In [1]: import numpy as np

In [2]: from numpy import linalg as LA

In [3]: np.set_printoptions(precision=2, suppress=True, linewidth=140, sign=" ")

In [4]: def rd(a):
   ...:     return np.round(a, 2) + 0
   ...: 

In [5]: J = np.load("data.npy")

In [6]: print(J)
[[ 0  0  0  0  0  0  2  0  0  1  2  0  0  0 -3  0]
 [-2  0 -3  0  0  0  3 -1  0  0  0  0  0  0  0  0]
 [-2  0  3  0  0  3 -3  0  0  0  0  0  2  0  0  0]
 [-2  0  0  0 -1  0  0 -1  0  0  0 -2  0  0  0  0]
 [ 0  0 -3  0  0  0  0  0  2  0  1  0  2  0  0  0]
 [ 0  0  0  1  0  0 -1  0  0  0  0  0  0  2 -2  3]
 [ 0 -1  0  0  1 -2  0  0 -3  0  0  0  3  0  0  0]
 [ 3  0  0 -2  0  0  0  0  0  0  0  0  0  0  0  0]
 [ 0  0  0  2  0  0 -3  0  2  0  0  0  0  0 -3  0]
 [ 0  0  0  0  0  0  0  0  0  1  0 -3 -2  0  0  0]
 [ 0  0  0  0  0  0  0  0  0  0  0  0 -3  0  0  3]]

In [7]: rng = np.random.default_rng(51)

In [8]: M2 = J + rng.integers(-2, 3, (11, 8)) @ rng.integers(-2, 3, (8, 16))

In [9]: print(M2)
[[ 10  -6  -1   0  -1  -8   0   1 -11  12  -1  -4  -9  -3  -2  15]
 [  3   6  -3   0   1   1   4 -11  -3   7  -6  -6  -8 -10   6   0]
 [ -8  -2   4   6  -8  -1 -14   3   6   5   2  -5  -6   3   8   0]
 [ -5   5  -9  -6  -4   5   4  -1  -3   2  13  -1  -2   4   7  -8]
 [-16  -2  -7   2   5   0   2   2  12  -8   3   6   8   5  -3 -14]
 [  7  -5   4   9  -1  -4  -1   2  -5   5  -5   3   5   3  -8  11]
 [  2   2  10  -2  -3   3   8  -2  -3  -7   4  -2  18  -6   0   8]
 [ -3  -7   0   2  -2  -5   0   3  -2   1   7   0   4  -1   2   5]
 [ -9  -8   0  16  -1  -7  -4   4   6   4  -2   6   7   6  -7  -3]
 [ 10  -1  13   6  -5  -2  -2  -3  -3   4  -7  -9   2  -9   0  16]
 [ -4  -2   1  10  -1  -3  -1   0   4   4  -5   3   0   3  -2  -1]]

In [10]: print(rd(LA.svd(M2 - J, compute_uv=False)))
[ 49.29  36.23  32.16  21.41  20.59  13.75  10.77   2.84   0.     0.     0.  ]
